$ ipython --no-banner

In [1]: import numpy as np

In [2]: np.set_printoptions(precision=3, suppress=True, linewidth=140, sign=" ")

In [3]: def tidy(a):
   ...:     return np.round(a, 3) + 0
   ...: 

In [4]: W0 = np.array([[5, 1, -5, 0, 1, 4, 2, -3, 4, -1, 5, 0],
   ...:     [-5, 1, 2, 4, -4, 3, -5, -4, 3, -3, -2, 2],
   ...:     [-5, -1, -2, 2, 3, 1, 5, -1, -2, -2, -5, 5],
   ...:     [5, -5, 5, 0, 0, 1, 5, -3, 1, -1, 0, 5],
   ...:     [1, -2, -1, -3, 1, -2, 3, 0, 3, -1, -4, 1],
   ...:     [1, 4, -5, -1, -3, -4, -5, -1, 5, -4, 1, 2],
   ...:     [3, 1, 1, -2, 0, -2, -5, 0, -5, -1, 5, 0],
   ...:     [-4, -1, -1, -3, -3, -1, 0, 2, -2, -1, 5, 1],
   ...:     [3, -1, -4, -5, -4, -2, 0, -5, 1, -2, -2, 4],
   ...:     [1, -5, -5, 3, -3, 5, -3, 3, -4, -5, 0, 1],
   ...:     [3, -2, 3, -1, -2, -1, -4, 5, 5, 0, 2, -4],
   ...:     [3, -2, 1, 2, 0, 5, -1, 2, 0, 4, 5, -5]])

In [5]: W0[-1] = W0[0] + -2 * W0[1]

In [6]: print(W0)
[[ 5  1 -5  0  1  4  2 -3  4 -1  5  0]
 [-5  1  2  4 -4  3 -5 -4  3 -3 -2  2]
 [-5 -1 -2  2  3  1  5 -1 -2 -2 -5  5]
 [ 5 -5  5  0  0  1  5 -3  1 -1  0  5]
 [ 1 -2 -1 -3  1 -2  3  0  3 -1 -4  1]
 [ 1  4 -5 -1 -3 -4 -5 -1  5 -4  1  2]
 [ 3  1  1 -2  0 -2 -5  0 -5 -1  5  0]
 [-4 -1 -1 -3 -3 -1  0  2 -2 -1  5  1]
 [ 3 -1 -4 -5 -4 -2  0 -5  1 -2 -2  4]
 [ 1 -5 -5  3 -3  5 -3  3 -4 -5  0  1]
 [ 3 -2  3 -1 -2 -1 -4  5  5  0  2 -4]
 [15 -1 -9 -8  9 -2 12  5 -2  5  9 -4]]

In [7]: out = W0 / np.sqrt((W0 ** 2).mean(axis=1, keepdims=True))

In [8]: print(np.linalg.matrix_rank(W0 - W0.mean(axis=1, keepdims=True)))
11

In [9]: print(np.linalg.matrix_rank(out) == np.linalg.matrix_rank(W0))
True

In [10]: print(tidy(np.linalg.norm(out, axis=1)))
[ 3.464  3.464  3.464  3.464  3.464  3.464  3.464  3.464  3.464  3.464  3.464  3.464]

In [11]: U, sig, Vh = np.linalg.svd(W0)

In [12]: evecs = Vh[:(sig > 1e-8).sum()]

In [13]: rng = np.random.default_rng(2647)

In [14]: vec = W0[2] + 4 * W0[5] + rng.integers(2) * np.eye(12)[3]

In [15]: print(vec)
[ -1.  15. -22.  -2.  -9. -15. -15.  -5.  18. -18.  -1.  13.]

In [16]: print(np.allclose(evecs.T @ evecs @ vec, vec))
True

In [17]: print(tidy(np.diag(evecs.T @ evecs)))
[ 0.977  0.65   0.941  0.91   0.954  0.843  0.959  0.903  0.99   0.908  0.969  0.996]

In [18]: print(np.linalg.matrix_rank(np.vstack([W0, vec])))
11

In [19]: labels = rng.permutation(12)

In [20]: print(labels)
[  0   5   6   4   3   2  11   7   9   8  10   1]

In [21]: out = W0[labels][:, labels]

In [22]: print(out)
[[ 5  4  2  1  0 -5  0 -3 -1  4  5  1]
 [ 1 -4 -5 -3 -1 -5  2 -1 -4  5  1  4]
 [ 3 -2 -5  0 -2  1  0  0 -1 -5  5  1]
 [ 1 -2  3  1 -3 -1  1  0 -1  3 -4 -2]
 [ 5  1  5  0  0  5  5 -3 -1  1  0 -5]
 [-5  1  5  3  2 -2  5 -1 -2 -2 -5 -1]
 [15 -2 12  9 -8 -9 -4  5  5 -2  9 -1]
 [-4 -1  0 -3 -3 -1  1  2 -1 -2  5 -1]
 [ 1  5 -3 -3  3 -5  1  3 -5 -4  0 -5]
 [ 3 -2  0 -4 -5 -4  4 -5 -2  1 -2 -1]
 [ 3 -1 -4 -2 -1  3 -4  5  0  5  2 -2]
 [-5  3 -5 -4  4  2  2 -4 -3  3 -2  1]]

In [23]: print(tidy(np.linalg.det(out)), tidy(np.linalg.det(W0[labels])))
0.0 0.0

In [24]: print(np.allclose(out, W0))
False

In [25]: print(np.diag(out))
[ 5 -4 -5  1  0 -2 -4  2 -5  1  2  1]

In [26]: print(tidy(np.linalg.norm(W0, "nuc")))
121.82

In [27]: print(tidy(np.linalg.norm(W0) ** 2 / np.linalg.norm(W0, 2) ** 2))
2.195

In [28]: rank = np.linalg.matrix_rank(W0)

In [29]: print(rank)
11

In [30]: N = np.linalg.svd(W0)[2][rank:].T

In [31]: print(N.shape)
(12, 1)

In [32]: print(tidy(N[:, 0] / N[np.abs(N[:, 0]).round(6).argmax(), 0]))
[ 0.257  1.     0.412 -0.507 -0.362  0.67   0.342  0.526 -0.166 -0.514 -0.299  0.101]

In [33]: M = np.load("mat.npy")

In [34]: print(M)
[[ -0.4  -0.6   0.   -0.1   1.9   1.3   0.2   0.6   0.1]
 [ -0.7  -0.4  -1.9  -1.2  -0.5   0.8  -1.4   0.9   0.4]
 [  0.6  -1.1   2.5   0.5   0.7   1.4   0.5   0.7  -0.4]
 [  0.4  -1.   -0.4   0.5   2.4   2.    0.5  -0.3   0.1]
 [  0.1  -0.3  -0.2   1.9   0.2   1.6   0.6  -0.5  -0.4]
 [  1.2   2.8   0.9   1.8  -1.7  -0.3   0.2  -0.6  -0.2]
 [ -0.1  -0.5   0.    0.7   0.   -2.2   1.2  -0.8   0. ]
 [  0.1   1.3  -0.9  -2.2   0.4   0.5   0.3  -0.1   0.6]
 [ -1.3   0.2   1.    0.5   0.3  -3.1  -0.3   1.7  -0.3]
 [  0.7  -0.7   0.2   0.5   0.6  -0.2   0.8   0.1   1.4]
 [ -0.3  -0.6  -0.7  -0.2  -1.4  -0.2   0.8   0.4   0.9]
 [  0.   -2.4  -1.1   1.2   0.5   2.   -0.1   1.7  -1.3]
 [  0.8  -0.2  -0.8  -0.8   0.3   1.6   1.2  -0.2   0.8]
 [ -1.7   1.1   1.2   1.1   0.3   1.6  -1.4  -1.4  -0.9]
 [  1.4   1.5  -2.   -0.1  -1.4  -0.8   1.5  -1.   -0.6]
 [  1.4  -0.6  -0.8   0.8  -1.7  -2.1   0.3   0.6   0.6]
 [ -1.3   0.3  -0.8  -0.5   0.4   2.    0.5  -0.3  -0.1]
 [  1.5  -0.8  -1.5  -0.1   0.5  -0.3   0.3  -0.2   0.1]
 [  0.2  -0.7  -1.5   0.6  -2.   -2.3  -2.1   1.1   0.5]
 [  0.6  -0.1   0.    0.2  -1.   -1.4  -1.1  -0.1  -0.7]
 [ -1.1   0.4   0.8  -0.1  -0.6  -1.3   0.9   1.2   0. ]
 [  1.2  -1.5   0.    1.6   0.6   1.5  -0.6  -1.5   1. ]
 [ -0.7   2.    0.2   0.7   1.7  -0.8   0.5   0.7  -0.5]
 [ -0.5   0.7  -1.   -0.4   1.1  -0.9  -0.5  -0.1  -0.5]
 [ -1.6  -1.   -0.9  -0.7   1.6   1.9  -0.1  -0.7   0.5]
 [ -1.4   2.2   0.3   0.2  -0.1  -0.8   0.1  -0.1   0.4]
 [ -1.2  -0.8   0.7  -1.3   0.9  -2.3  -0.1   0.7  -1.6]
 [ -0.6   0.8  -0.6   1.3  -0.1   0.3   0.3  -0.3   1.2]
 [  4.  -12.    6.    7.   -6.    5.   -4.   -3.   -2. ]
 [  0.2  -0.3   1.1  -1.3   0.   -0.7  -0.6  -1.5  -1. ]]

In [35]: out = M / np.sqrt((M ** 2).mean(axis=1, keepdims=True))

In [36]: print(np.linalg.matrix_rank(M - M.mean(axis=1, keepdims=True)))
8

In [37]: print(np.linalg.matrix_rank(out) == np.linalg.matrix_rank(M))
True

In [38]: out = np.array([[6, 3, -5, 5, -1, -1],
    ...:     [-1, 3, 0, -1, 0, 4],
    ...:     [-3, 6, -7, -1, 1, 5],
    ...:     [2, 5, -2, -8, 0, 4],
    ...:     [5, 1, -6, -4, -1, 3],
    ...:     [5, -2, -2, 6, 6, -1]])

In [39]: data = np.triu(out, 1)

In [40]: print(data)
[[ 0  3 -5  5 -1 -1]
 [ 0  0  0 -1  0  4]
 [ 0  0  0 -1  1  5]
 [ 0  0  0  0  0  4]
 [ 0  0  0  0  0  3]
 [ 0  0  0  0  0  0]]

In [41]: print(np.linalg.cond(data) > 100)
True

In [42]: print(tidy(np.linalg.norm(data, 2) / np.linalg.norm(data)))
0.78

In [43]: print(np.argsort(-np.linalg.norm(data, axis=0).round(6), kind="stable")[:3])
[ 5  3  2]

In [44]: feats = np.array([[0, 0, 0, 0], [0, 0, 3, 0], [0, 0, 0, 1], [4, 0, 0, 0]])

In [45]: U, sig, Vh = np.linalg.svd(feats)

In [46]: evecs = Vh[:(sig > 1e-8).sum()]

In [47]: vec = feats[0] + 2 * feats[2] + rng.integers(2) * np.eye(4)[1]

In [48]: print(vec)
[ 0.  1.  0.  2.]

In [49]: print(np.allclose(evecs.T @ evecs @ vec, vec))
False

In [50]: print(evecs.T @ evecs)
[[ 1.  0.  0.  0.]
 [ 0.  0.  0.  0.]
 [ 0.  0.  1.  0.]
 [ 0.  0.  0.  1.]]
